$ ipython --no-banner

In [1]: import numpy as np

In [2]: from numpy import linalg as LA

In [3]: np.set_printoptions(precision=2, suppress=True, linewidth=200)

In [4]: tidy = lambda a: np.round(a, 2) + 0

In [5]: feats = np.load("layer19.npy")

In [6]: print(feats)
[[1 1 1]
 [0 1 2]
 [0 0 1]]

In [7]: # triangular: eigenvalues sit on the diagonal

In [8]: ev, V = LA.eig(feats)

In [9]: print(tidy(np.sort(LA.eigvals(LA.inv(feats)))))
[1. 1. 1.]

In [10]: print(ev)
[1. 1. 1.]

In [11]: print(tidy(np.sort(LA.eigvals(feats.T))))
[1. 1. 1.]

In [12]: rng = np.random.default_rng(59)

In [13]: A2 = feats + rng.integers(-2, 3, (3, 1)) @ rng.integers(-2, 3, (1, 3))

In [14]: print(A2)
[[ 3  2 -1]
 [ 0  1  2]
 [ 2  1 -1]]

In [15]: print(A2 - feats)
[[ 2  1 -2]
 [ 0  0  0]
 [ 2  1 -2]]

In [16]: print(np.abs(A2 - feats).sum(axis=1))
[5 0 5]

In [17]: print(tidy(LA.svd(A2 - feats, compute_uv=False)))
[4.24 0.   0.  ]

In [18]: P = np.triu(np.array([[-3, 1, 1], [2, -3, 0], [-1, -2, -3]]), 1) + np.eye(3)

In [19]: A2 = P @ feats @ LA.inv(P)

In [20]: print(P @ feats - feats @ P)
[[0. 0. 2.]
 [0. 0. 0.]
 [0. 0. 0.]]

In [21]: print(np.trace(A2), np.trace(feats))
3.0 3

In [22]: print(tidy(LA.det(A2)))
1.0

In [23]: print(np.poly(A2))
[ 1. -3.  3. -1.]

In [24]: q, Rm = LA.qr(feats)

In [25]: print(np.allclose(Rm.T @ Rm, feats.T @ feats))
True

In [26]: print(np.trace(q @ q.T))
3.0

In [27]: print(q @ Rm)
[[1. 1. 1.]
 [0. 1. 2.]
 [0. 0. 1.]]

In [28]: print(q.shape, Rm.shape)
(3, 3) (3, 3)

In [29]: print(abs(Rm[0, 0]), tidy(LA.norm(feats[:, 0])))
1.0 1.0

In [30]: print(np.abs(np.diag(Rm)))
[1. 1. 1.]

In [31]: print(q)
[[ 1.  0.  0.]
 [-0.  1.  0.]
 [-0. -0.  1.]]

In [32]: print(Rm)
[[1. 1. 1.]
 [0. 1. 2.]
 [0. 0. 1.]]

In [33]: print([int(LA.matrix_rank(LA.matrix_power(Rm, p))) for p in range(1, 4)])
[3, 3, 3]

In [34]: print(tidy(np.sort(LA.eigvals(Rm))))
[1. 1. 1.]

In [35]: print(tidy(LA.matrix_power(Rm - np.diag(np.diag(Rm)), 3)))
[[0. 0. 0.]
 [0. 0. 0.]
 [0. 0. 0.]]

In [36]: X = np.array([[-39.55, -25.52, 33.46],
    ...:     [-40.06, -26.06, 34.79],
    ...:     [-40.69, -24.95, 33.87],
    ...:     [-40.38, -25.67, 34.54],
    ...:     [-40.41, -23.99, 35.87],
    ...:     [-39.32, -26.15, 34.26],
    ...:     [-40.68, -25.72, 35.0],
    ...:     [-39.02, -25.64, 34.65],
    ...:     [-40.75, -23.28, 35.49],
    ...:     [-38.63, -24.12, 35.07],
    ...:     [-40.38, -27.09, 35.37],
    ...:     [-40.67, -24.31, 36.65],
    ...:     [-40.38, -25.74, 36.56]])

In [37]: Xs = (X - X.mean(axis=0)) / X.std(axis=0)

In [38]: print(np.argwhere(np.abs(Xs) > 2))
[[9 0]]

In [39]: print(Xs.std(axis=0))
[1. 1. 1.]

In [40]: c = LA.lstsq(np.delete(Xs, 0, axis=1), Xs[:, 0])[0]

In [41]: print(np.abs(c).argmax())
1

In [42]: print(tidy(c))
[ 0.   -0.37]

In [43]: x = np.array([0, 0, 0])

In [44]: y = X @ x

In [45]: print(tidy(LA.lstsq(X, y)[0]))
[0. 0. 0.]

In [46]: print(y)
[0. 0. 0. 0. 0. 0. 0. 0. 0. 0. 0. 0. 0.]

In [47]: y = y + 0.3 * rng.normal(size=13)

In [48]: print(tidy(y))
[ 0.   -0.28 -0.18 -0.03 -0.33  0.65  0.08  0.3   0.17  0.33  0.01 -0.21  0.4 ]

In [49]: c, *_ = LA.lstsq(X, y)

In [50]: print(c.round())
[ 0. -0.  0.]

In [51]: print(tidy(X.T @ (y - X @ c)))
[0. 0. 0.]

In [52]: z = X[:, 0] > np.median(X[:, 0])

In [53]: r0 = X[z].mean(axis=0) - X[~z].mean(axis=0)

In [54]: print(np.argsort(-np.abs(r0).round(6), kind="stable"))
[0 2 1]

In [55]: print(((X - X.mean(axis=0)) @ r0 > 0).astype(int))
[1 1 1 1 0 1 0 1 0 1 1 0 0]

In [56]: print(z.astype(int))
[1 1 0 0 0 1 0 1 0 1 0 0 0]

In [57]: print(tidy(r0))
[ 1.23 -0.4  -0.97]

In [58]: arr = np.load("case2.npy")

In [59]: print(arr)
[[2 4 2]
 [2 2 4]
 [4 2 2]]

In [60]: w1 = np.array([[2, 3], [0, -1], [0, 3]])

In [61]: c = np.array([-6, 5])

In [62]: act = np.maximum(arr @ w1 + c, 0)

In [63]: print(LA.matrix_rank(act))
2

In [64]: print(act)
[[ 0 13]
 [ 0 21]
 [ 2 21]]

In [65]: basis = np.array([[1, 2, 0], [2, 2, 1]])

In [66]: print(w1 @ basis)
[[ 8 10  3]
 [-2 -2 -1]
 [ 6  6  3]]

In [67]: print(act @ basis)
[[26 26 13]
 [42 42 21]
 [44 46 21]]

In [68]: print((act @ basis).round(6).argmax(axis=1))
[0 0 1]

In [69]: print(arr.shape)
(3, 3)

In [70]: print(np.diff(arr, axis=0))
[[ 0 -2  2]
 [ 2  0 -2]]

In [71]: print(arr.sum(axis=1))
[8 8 8]

In [72]: print(arr - arr[0])
[[ 0  0  0]
 [ 0 -2  2]
 [ 2 -2  0]]

In [73]: print(arr.sum(axis=0))
[8 8 8]

In [74]: r0 = np.array([0, 1])

In [75]: print(np.correlate(arr[2], arr[1], "full"))
[16 16 20  8  4]

In [76]: print(np.convolve(arr[2], r0))
[0 4 2 2]

In [77]: basis = np.array([[2, -2, -2], [-1, -1, -2], [0, -1, 3]])

In [78]: K = (rng.random((19, 3)) < 0.25) @ basis

In [79]: print(K)
[[ 1 -3 -4]
 [-1 -2  1]
 [ 0  0  0]
 [ 1 -3 -4]
 [ 0  0  0]
 [-1 -1 -2]
 [-1 -1 -2]
 [ 0  0  0]
 [ 2 -3  1]
 [ 1 -3 -4]
 [ 0  0  0]
 [ 2 -3  1]
 [ 0  0  0]
 [ 0  0  0]
 [ 2 -2 -2]
 [ 2 -2 -2]
 [ 1 -3 -4]
 [ 0  0  0]
 [ 0  0  0]]

In [80]: # row 3 repeats row 0

In [81]: Xs = K - K.mean(axis=0)

In [82]: left, s, Vh = LA.svd(Xs, full_matrices=False)

In [83]: print(tidy(s))
[8.75 5.21 2.69]

In [84]: print(LA.matrix_rank(Xs))
3

In [85]: print(np.abs(Vh[0]).argmax())
2

In [86]: print(tidy(Xs.mean(axis=0)))
[0. 0. 0.]

In [87]: print(np.abs(left[:, 0]).argmax())
3

In [88]: print(np.searchsorted(np.cumsum(s ** 2) / (s ** 2).sum(), 0.9) + 1)
2

In [89]: print(tidy(Vh[0] * np.sign(Vh[0, np.abs(Vh[0]).argmax()])))
[-0.24  0.52  0.82]

In [90]: A2 = np.c_[K[:, :2] @ np.array([[1, -2], [-3, 1]]), np.array([0, 1, -3, 2, 0, 1, -2, 3, 0, -2, 0, -2, 0, 1, -1, -1, -1, 0, -1])]

In [91]: print(A2)
[[10 -5  0]
 [ 5  0  1]
 [ 0  0 -3]
 [10 -5  2]
 [ 0  0  0]
 [ 2  1  1]
 [ 2  1 -2]
 [ 0  0  3]
 [11 -7  0]
 [10 -5 -2]
 [ 0  0  0]
 [11 -7 -2]
 [ 0  0  0]
 [ 0  0  1]
 [ 8 -6 -1]
 [ 8 -6 -1]
 [10 -5 -1]
 [ 0  0  0]
 [ 0  0 -1]]

In [92]: print(LA.matrix_rank(np.c_[K, A2]))
4

In [93]: print(tidy(LA.norm(LA.qr(K)[0].T @ A2, axis=0) ** 2 / ((A2 ** 2).sum(axis=0) + 1e-12)))
[1.   1.   0.09]

In [94]: print(tidy(LA.lstsq(K, A2[:, 0])[0]))
[ 1. -3.  0.]

In [95]: x = np.array([0, -2, -1])

In [96]: y = K @ x

In [97]: print(tidy(LA.lstsq(K, y)[0]))
[ 0. -2. -1.]

In [98]: print(tidy(LA.solve(K.T @ K, K.T @ y)))
[ 0. -2. -1.]

In [99]: print(tidy(LA.pinv(K) @ K))
[[1. 0. 0.]
 [0. 1. 0.]
 [0. 0. 1.]]

In [100]: y = y + 0.05 * rng.normal(size=19)

In [101]: print(tidy(y))
[10.    3.01 -0.01 10.02  0.    3.9   4.03  0.02  4.96 10.05  0.02  5.07  0.04  0.03  6.07  5.99  9.94  0.01  0.07]

In [102]: c, *_ = LA.lstsq(K, y)

In [103]: print(tidy(c))
[ 0.01 -2.   -1.  ]

In [104]: print(tidy(LA.norm(y - K @ c)))
0.18

In [105]: print(tidy(K.T @ (y - K @ c)))
[0. 0. 0.]

In [106]: print(c.round())
[ 0. -2. -1.]

In [107]: print([round(float(LA.norm(LA.solve(K.T @ K + lam * np.eye(3), K.T @ y))), 2) for lam in (0, 1, 10, 100)])
[2.23, 2.18, 1.94, 1.17]

In [108]: blk = np.stack([K, -3 * K, K[::-1]])

In [109]: print(blk.sum(axis=0))
[[-2  6  8]
 [ 2  4 -2]
 [ 1 -3 -4]
 [ 0  4  6]
 [ 2 -2 -2]
 [ 2  2  4]
 [ 2  2  4]
 [ 2 -3  1]
 [-4  6 -2]
 [-1  3  4]
 [ 2 -3  1]
 [-4  6 -2]
 [-1 -1 -2]
 [-1 -1 -2]
 [-4  4  4]
 [-3  1  0]
 [-2  6  8]
 [-1 -2  1]
 [ 1 -3 -4]]

In [110]: print(blk.shape)
(3, 19, 3)

In [111]: print((blk @ K.T).shape)
(3, 19, 19)
